$ python -q
>>> import numpy as np
>>> np.set_printoptions(suppress=True, linewidth=160)
>>> M = np.load("case6.npy")
>>> M
array([[ 1.9,  9.5, -0.6],
       [10.4, -0.1, -2.1],
       [-5.6, -0.1,  4.4],
       [ 9.5,  1.6, -2.4],
       [ 2.8,  7.9,  0.5],
       [-6.4,  1.2,  4.7],
       [-4.9,  0.1,  5.4],
       [ 3.4,  8.9, -0.7],
       [-4.2,  2.4,  5.1],
       [-4.2,  1.6,  4.7],
       [-6. ,  1.2,  5.4],
       [-4.2,  2.5,  3. ],
       [12. , -0.1, -1.1],
       [-6. ,  1.7,  3.6],
       [ 3.5,  8.8, -0.4],
       [-6.1,  2.2,  5.1],
       [ 9.6, -0.7, -1.8],
       [ 2.2,  9.1, -1.1],
       [ 2. ,  9.1,  0.1],
       [ 1.9,  9.4,  0.5],
       [12.7, -1.2, -2.3],
       [ 8.3,  0.2, -1.9],
       [-3.8,  1.1,  4.7],
       [10. ,  1.3, -3. ]])
>>> Ac = (M - M.mean(axis=0)) / M.std(axis=0)
>>> np.argwhere(np.abs(Ac) > 2)
array([], shape=(0, 2), dtype=int64)
>>> np.round(Ac.std(axis=0), 1)
array([1., 1., 1.])
>>> coef = np.linalg.lstsq(np.delete(Ac, 1, axis=1), Ac[:, 1])[0]
>>> coef.round(1)
array([-2. , -2.1])
>>> np.abs(coef).argmax()
np.int64(1)
>>> d = np.linalg.norm(M[:, None] - M[None], axis=-1)
>>> np.unravel_index(d.round(6).argmax(), d.shape)
(np.int64(15), np.int64(20))
>>> np.linalg.matrix_rank(d ** 2)
np.int64(5)
>>> d.mean(axis=1).argmax()
np.int64(20)
>>> np.round(np.linalg.norm(M - M.mean(axis=0), axis=1), 1)
array([ 6.5, 10. ,  8.6,  8.8,  4.9,  9. ,  8.3,  6.2,  7. ,  7. ,  8.9,  6.1, 11.2,  8.1,  6.1,  8.7,  9.4,  6.3,  6. ,  6.2, 12.5,  8. ,  6.8,  9.6])
